$ ipython --no-banner

In [1]: import numpy as np

In [2]: np.set_printoptions(precision=4, suppress=True, linewidth=140, floatmode="fixed")

In [3]: rd = lambda a: np.round(a, 4) + 0

In [4]: data = np.load("x.npy")

In [5]: data
Out[5]: 
array([[-1,  0,  0, -1],
       [ 0, -1,  0,  0],
       [ 0,  0, -1,  0],
       [-1,  0,  0, -1]])

In [6]: rd(np.sort(np.abs(np.linalg.eigvals(data))))
Out[6]: array([0.0000, 1.0000, 1.0000, 2.0000])

In [7]: np.allclose(data, data.T)
Out[7]: True

In [8]: r = np.linalg.matrix_rank(data)

In [9]: r
Out[9]: np.int64(3)

In [10]: null = np.linalg.svd(data)[2][r:].T

In [11]: [int(np.linalg.matrix_rank(np.delete(data, i, axis=0))) for i in range(4)]
Out[11]: [3, 2, 2, 3]

In [12]: rd(data @ null)
Out[12]: 
array([[0.0000],
       [0.0000],
       [0.0000],
       [0.0000]])

In [13]: w, V = np.linalg.eigh(data)

In [14]: w
Out[14]: array([-2.0000, -1.0000, -1.0000,  0.0000])

In [15]: rd(V.T @ V)
Out[15]: 
array([[1.0000, 0.0000, 0.0000, 0.0000],
       [0.0000, 1.0000, 0.0000, 0.0000],
       [0.0000, 0.0000, 1.0000, 0.0000],
       [0.0000, 0.0000, 0.0000, 1.0000]])

In [16]: rd(V.T @ data @ V)
Out[16]: 
array([[-2.0000,  0.0000,  0.0000,  0.0000],
       [ 0.0000, -1.0000,  0.0000,  0.0000],
       [ 0.0000,  0.0000, -1.0000,  0.0000],
       [ 0.0000,  0.0000,  0.0000,  0.0000]])

In [17]: rd(V @ np.diag(w) @ V.T)
Out[17]: 
array([[-1.0000,  0.0000,  0.0000, -1.0000],
       [ 0.0000, -1.0000,  0.0000,  0.0000],
       [ 0.0000,  0.0000, -1.0000,  0.0000],
       [-1.0000,  0.0000,  0.0000, -1.0000]])

In [18]: rd(np.linalg.svd(data, compute_uv=False))
Out[18]: array([2.0000, 1.0000, 1.0000, 0.0000])

In [19]: rd(np.linalg.eigvalsh(data @ data))
Out[19]: array([0.0000, 1.0000, 1.0000, 4.0000])

In [20]: np.abs(V[:, -1]).round(6).argmax()
Out[20]: np.int64(0)

In [21]: rd(np.linalg.eigvalsh(data + 3 * np.eye(4)))
Out[21]: array([1.0000, 2.0000, 2.0000, 3.0000])

In [22]: arr = np.load("out9.npy")

In [23]: arr
Out[23]: 
array([[ 2.4000,  0.3000, -0.3000,  0.7000, -1.2000,  0.4000,  1.3000],
       [-0.7000, -0.8000, -0.3000, -0.1000, -1.0000, -0.1000, -0.7000],
       [-0.6000, -0.3000,  1.2000, -1.7000, -1.4000, -0.4000,  0.6000],
       [ 0.2000,  0.7000,  2.5000, -0.3000,  0.1000,  1.1000,  0.4000]])

In [24]: rd(arr.sum(axis=0))
Out[24]: array([ 1.3000, -0.1000,  3.1000, -1.4000, -3.5000,  1.0000,  1.6000])

In [25]: np.count_nonzero(arr)
Out[25]: np.int64(28)

In [26]: np.abs(arr).max()
Out[26]: np.float64(2.5)

In [27]: arr.shape
Out[27]: (4, 7)

In [28]: rd(np.diff(arr, axis=0))
Out[28]: 
array([[-3.1000, -1.1000,  0.0000, -0.8000,  0.2000, -0.5000, -2.0000],
       [ 0.1000,  0.5000,  1.5000, -1.6000, -0.4000, -0.3000,  1.3000],
       [ 0.8000,  1.0000,  1.3000,  1.4000,  1.5000,  1.5000, -0.2000]])

In [29]: np.unravel_index(np.abs(arr).argmax(), arr.shape)
Out[29]: (np.int64(3), np.int64(2))

In [30]: rd(arr.sum(axis=1))
Out[30]: array([ 3.6000, -3.7000, -2.6000,  4.7000])

In [31]: def softmax(z):
    ...:     e = np.exp(z - z.max(axis=-1, keepdims=True))
    ...:     return e / e.sum(axis=-1, keepdims=True)
    ...: 

In [32]: rd(softmax(arr[1]))
Out[32]: array([0.1139, 0.1030, 0.1699, 0.2075, 0.0844, 0.2075, 0.1139])

In [33]: rd(softmax(arr[1] + -3))
Out[33]: array([0.1139, 0.1030, 0.1699, 0.2075, 0.0844, 0.2075, 0.1139])

In [34]: scores = arr @ arr.T / np.sqrt(7)

In [35]: softmax(scores).round(6).argmax(axis=1)
Out[35]: array([0, 1, 2, 3])

In [36]: np.linalg.norm(arr, axis=1).argmax()
Out[36]: np.int64(0)

In [37]: rd(np.linalg.norm(arr, axis=0))
Out[37]: array([2.5788, 1.1446, 2.8054, 1.8655, 2.1000, 1.2410, 1.6432])

In [38]: rd(np.linalg.norm(arr, axis=1))
Out[38]: array([3.1177, 1.6523, 2.6944, 2.8723])

In [39]: rd(np.linalg.norm(arr) ** 2 / np.linalg.norm(arr, 2) ** 2)
Out[39]: np.float64(2.6125)

In [40]: rd(np.linalg.norm(arr[1] - arr[2]))
Out[40]: np.float64(2.6476)

In [41]: M2 = arr / np.sqrt((arr ** 2).mean(axis=1, keepdims=True))

In [42]: np.linalg.matrix_rank(arr - arr.mean(axis=1, keepdims=True))
Out[42]: np.int64(4)

In [43]: np.linalg.matrix_rank(M2) == np.linalg.matrix_rank(arr)
Out[43]: np.True_

In [44]: X = np.array([[3, 2, 2, 2], [0, 3, 2, 3], [0, 2, 3, 1], [1, 3, 2, 3], [3, 1, 2, 3]])

In [45]: X
Out[45]: 
array([[3, 2, 2, 2],
       [0, 3, 2, 3],
       [0, 2, 3, 1],
       [1, 3, 2, 3],
       [3, 1, 2, 3]])

In [46]: M2 = X[0, 0] * X[1:] - np.outer(X[1:, 0], X[0])

In [47]: M2
Out[47]: 
array([[ 0,  9,  6,  9],
       [ 0,  6,  9,  3],
       [ 0,  7,  4,  7],
       [ 0, -3,  0,  3]])

In [48]: rd(X[:, 0] / X[0, 0])
Out[48]: array([1.0000, 0.0000, 0.0000, 0.3333, 1.0000])

In [49]: np.flatnonzero(~M2.round(6).any(axis=1))
Out[49]: array([], dtype=int64)

In [50]: X.shape
Out[50]: (5, 4)

In [51]: np.linalg.matrix_rank(X)
Out[51]: np.int64(4)

In [52]: X.sum(axis=0)
Out[52]: array([ 7, 11, 11, 12])

In [53]: proj = X @ np.linalg.solve(X.T @ X, X.T)

In [54]: rd(np.linalg.eigvalsh(proj))
Out[54]: array([0.0000, 1.0000, 1.0000, 1.0000, 1.0000])

In [55]: np.linalg.matrix_rank(np.eye(5) - proj)
Out[55]: np.int64(1)

In [56]: rd((np.eye(5) - proj) @ X)
Out[56]: 
array([[0.0000, 0.0000, 0.0000, 0.0000],
       [0.0000, 0.0000, 0.0000, 0.0000],
       [0.0000, 0.0000, 0.0000, 0.0000],
       [0.0000, 0.0000, 0.0000, 0.0000],
       [0.0000, 0.0000, 0.0000, 0.0000]])

In [57]: rd(proj @ X[:, 2])
Out[57]: array([2.0000, 2.0000, 3.0000, 2.0000, 2.0000])

In [58]: rd(np.trace(proj))
Out[58]: np.float64(4.0)

In [59]: mat = np.load("dump.npy")

In [60]: mat
Out[60]: 
array([[ 7, 16,  0,  8],
       [ 4, 16,  3,  8],
       [ 9, 18,  5,  9]])

In [61]: rng = np.random.default_rng(19)

In [62]: M2 = mat + rng.integers(-2, 3, (3, 1)) @ rng.integers(-2, 3, (1, 4))

In [63]: M2
Out[63]: 
array([[ 7, 16,  0,  8],
       [ 4, 16,  3,  8],
       [ 7, 19,  6,  7]])

In [64]: rd(np.linalg.svd(M2 - mat, compute_uv=False))
Out[64]: array([3.1623, 0.0000, 0.0000])

In [65]: np.abs(M2 - mat).sum(axis=1)
Out[65]: array([0, 0, 6])

In [66]: np.linalg.matrix_rank(M2 - mat, tol=1e-8)
Out[66]: np.int64(1)

In [67]: x = np.array([3, 1, 0, 0])

In [68]: a = np.maximum(mat @ x, 0)

In [69]: a
Out[69]: array([37, 28, 45])

In [70]: np.maximum(mat @ x, 0) - np.maximum(-mat @ x, 0)
Out[70]: array([37, 28, 45])

In [71]: mat * (a > 1e-9)[:, None]
Out[71]: 
array([[ 7, 16,  0,  8],
       [ 4, 16,  3,  8],
       [ 9, 18,  5,  9]])

In [72]: q, V = np.linalg.qr(X[:, :3])[0], np.linalg.qr(X[:, 3:])[0]

In [73]: sv = np.linalg.svd(q.T @ V, compute_uv=False)

In [74]: rd(np.degrees(np.arccos(sv.clip(0, 1))))
Out[74]: array([15.5183])

In [75]: rd(np.linalg.norm(mat, axis=0))
Out[75]: array([12.0830, 28.9137,  5.8310, 14.4568])

In [76]: rd(np.linalg.norm(mat, 1)), rd(np.linalg.norm(mat, np.inf))
Out[76]: (np.float64(50.0), np.float64(41.0))

In [77]: rd(np.linalg.norm(mat[1] - mat[0]))
Out[77]: np.float64(4.2426)

In [78]: rd(np.linalg.norm(mat[1], 1)), rd(np.linalg.norm(mat[1], np.inf))
Out[78]: (np.float64(31.0), np.float64(16.0))

In [79]: rd(np.linalg.norm(mat, 2))
Out[79]: np.float64(34.7251)

In [80]: rd(np.linalg.norm(mat) ** 2 / np.linalg.norm(mat, 2) ** 2)
Out[80]: np.float64(1.0159)

In [81]: rd(np.linalg.norm(mat, axis=1))
Out[81]: array([19.2094, 18.5742, 22.6053])

In [82]: M2 = mat / np.sqrt((mat ** 2).mean(axis=1, keepdims=True))

In [83]: mat - mat.mean(axis=1, keepdims=True)
Out[83]: 
array([[-0.7500,  8.2500, -7.7500,  0.2500],
       [-3.7500,  8.2500, -4.7500,  0.2500],
       [-1.2500,  7.7500, -5.2500, -1.2500]])

In [84]: np.linalg.matrix_rank(mat - mat.mean(axis=1, keepdims=True))
Out[84]: np.int64(3)

In [85]: rd(M2[0])
Out[85]: array([0.7288, 1.6659, 0.0000, 0.8329])

In [86]: J = np.load("layer5.npy")

In [87]: J
Out[87]: 
array([[ 2,  0,  0,  0,  0],
       [ 0,  0, -1,  0,  0],
       [ 0,  0,  0,  0, -2],
       [ 0,  0,  0, -3,  0],
       [ 0, -3,  0,  0,  0]])

In [88]: # splits into 3 blocks

In [89]: r0 = np.array([5, 3, -2, -5, 0])

In [90]: M2 = J + np.outer(r0, np.eye(5)[2])

In [91]: np.linalg.matrix_rank(M2 - J)
Out[91]: np.int64(1)

In [92]: Uu, sv, Vh = np.linalg.svd(J, full_matrices=False)

In [93]: Uu.shape, sv.shape, Vh.shape
Out[93]: ((5, 5), (5,), (5, 5))

In [94]: sv
Out[94]: array([3.0000, 3.0000, 2.0000, 2.0000, 1.0000])

In [95]: M2 = J / np.linalg.norm(J, axis=1, keepdims=True)

In [96]: cov = M2 @ M2.T

In [97]: cov
Out[97]: 
array([[1.0000, 0.0000, 0.0000, 0.0000, 0.0000],
       [0.0000, 1.0000, 0.0000, 0.0000, 0.0000],
       [0.0000, 0.0000, 1.0000, 0.0000, 0.0000],
       [0.0000, 0.0000, 0.0000, 1.0000, 0.0000],
       [0.0000, 0.0000, 0.0000, 0.0000, 1.0000]])

In [98]: np.argwhere(np.triu(np.abs(cov) > 0.95, 1))
Out[98]: array([], shape=(0, 2), dtype=int64)

In [99]: J @ J
Out[99]: 
array([[4, 0, 0, 0, 0],
       [0, 0, 0, 0, 2],
       [0, 6, 0, 0, 0],
       [0, 0, 0, 9, 0],
       [0, 0, 3, 0, 0]])

In [100]: rd(np.sort(np.linalg.eigvals(J).real))
Out[100]: array([-3.0000, -1.8171,  0.9086,  0.9086,  2.0000])

In [101]: (np.linalg.matrix_power((J != 0) + (J.T != 0) + np.eye(5), 5) > 0).astype(int)
Out[101]: 
array([[1, 0, 0, 0, 0],
       [0, 1, 1, 0, 1],
       [0, 1, 1, 0, 1],
       [0, 0, 0, 1, 0],
       [0, 1, 1, 0, 1]])

In [102]: M = np.array([[0, 0, -4, 4], [0, 0, 4, 0], [0, 0, 0, 0], [0, 0, 0, 0]])

In [103]: # rank 2

In [104]: rd(softmax(10 * M[0]))
Out[104]: array([0.0000, 0.0000, 0.0000, 1.0000])

In [105]: rd(softmax(M[0]))
Out[105]: array([0.0177, 0.0177, 0.0003, 0.9644])

In [106]: scores = M @ M.T / np.sqrt(4)

In [107]: rd(softmax(scores)[0] @ M)
Out[107]: array([ 0.0000,  0.0000, -4.0000,  4.0000])

In [108]: K = np.load("arr.npy")

In [109]: K
Out[109]: 
array([[ 6, -8,  0,  9, -7,  9, -4],
       [ 4, -2, -9, -4,  5,  7, -1],
       [ 0, -2, -1,  8, -8,  2, -1],
       [ 6, 10, -1,  4, -7,  8,  5],
       [-1, 12,  4,  6,  3, -5,  6],
       [ 3,  2, -9,  3,  1,  9,  1]])

In [110]: rd(np.linalg.norm(K, 1)), rd(np.linalg.norm(K, np.inf))
Out[110]: (np.float64(40.0), np.float64(43.0))

In [111]: rd(np.linalg.norm(K, axis=0))
Out[111]: array([ 9.8995, 17.8885, 13.4164, 14.8997, 14.0357, 17.4356,  8.9443])

In [112]: rd(np.linalg.norm(K, "nuc"))
Out[112]: np.float64(75.8531)

In [113]: M2 = K[0, 0] * K[1:] - np.outer(K[1:, 0], K[0])

In [114]: M2
Out[114]: 
array([[  0,  20, -54, -60,  58,   6,  10],
       [  0, -12,  -6,  48, -48,  12,  -6],
       [  0, 108,  -6, -30,   0,  -6,  54],
       [  0,  64,  24,  45,  11, -21,  32],
       [  0,  36, -54,  -9,  27,  27,  18]])

In [115]: np.flatnonzero(~M2.round(6).any(axis=1))
Out[115]: array([], dtype=int64)

In [116]: np.linalg.matrix_rank(M2), np.linalg.matrix_rank(K)
Out[116]: (np.int64(5), np.int64(6))

In [117]: M2 = K + rng.integers(-2, 3, (6, 5)) @ rng.integers(-2, 3, (5, 7))

In [118]: M2
Out[118]: 
array([[ 4, -8, -6, 14, -3,  7,  2],
       [ 2, -3, -3, -2, -1,  4, -2],
       [-3, -3, -3,  7,  0,  5,  1],
       [ 9,  9, -1,  0, -7, 13,  1],
       [-3, 14,  6,  4,  2, -4,  4],
       [ 3,  0, -3,  0, -1, 11, -3]])

In [119]: M2 - K
Out[119]: 
array([[-2,  0, -6,  5,  4, -2,  6],
       [-2, -1,  6,  2, -6, -3, -1],
       [-3, -1, -2, -1,  8,  3,  2],
       [ 3, -1,  0, -4,  0,  5, -4],
       [-2,  2,  2, -2, -1,  1, -2],
       [ 0, -2,  6, -3, -2,  2, -4]])

In [120]: rd(np.linalg.svd(M2 - K, compute_uv=False))
Out[120]: array([16.6134, 11.6083,  6.3855,  3.4685,  1.5610,  0.0000])

In [121]: theta = np.radians(121)

In [122]: r_ = np.eye(7)

In [123]: r_[3, 3] = r_[1, 1] = np.cos(theta)

In [124]: r_[3, 1], r_[1, 3] = -np.sin(theta), np.sin(theta)

In [125]: rd(r_)
Out[125]: 
array([[ 1.0000,  0.0000,  0.0000,  0.0000,  0.0000,  0.0000,  0.0000],
       [ 0.0000, -0.5150,  0.0000,  0.8572,  0.0000,  0.0000,  0.0000],
       [ 0.0000,  0.0000,  1.0000,  0.0000,  0.0000,  0.0000,  0.0000],
       [ 0.0000, -0.8572,  0.0000, -0.5150,  0.0000,  0.0000,  0.0000],
       [ 0.0000,  0.0000,  0.0000,  0.0000,  1.0000,  0.0000,  0.0000],
       [ 0.0000,  0.0000,  0.0000,  0.0000,  0.0000,  1.0000,  0.0000],
       [ 0.0000,  0.0000,  0.0000,  0.0000,  0.0000,  0.0000,  1.0000]])

In [126]: M2 = K @ r_.T

In [127]: rd(np.linalg.det(r_)), rd(np.trace(r_))
Out[127]: (np.float64(1.0), np.float64(3.9699))

In [128]: np.allclose(np.linalg.norm(K, axis=1), np.linalg.norm(M2, axis=1))
Out[128]: True

In [129]: rd(M2)
Out[129]: 
array([[  6.0000,  11.8348,   0.0000,   2.2220,  -7.0000,   9.0000,  -4.0000],
       [  4.0000,  -2.3986,  -9.0000,   3.7745,   5.0000,   7.0000,  -1.0000],
       [  0.0000,   7.8874,  -1.0000,  -2.4060,  -8.0000,   2.0000,  -1.0000],
       [  6.0000,  -1.7217,  -1.0000, -10.6318,  -7.0000,   8.0000,   5.0000],
       [ -1.0000,  -1.0375,   4.0000, -13.3762,   3.0000,  -5.0000,   6.0000],
       [  3.0000,   1.5414,  -9.0000,  -3.2594,   1.0000,   9.0000,   1.0000]])
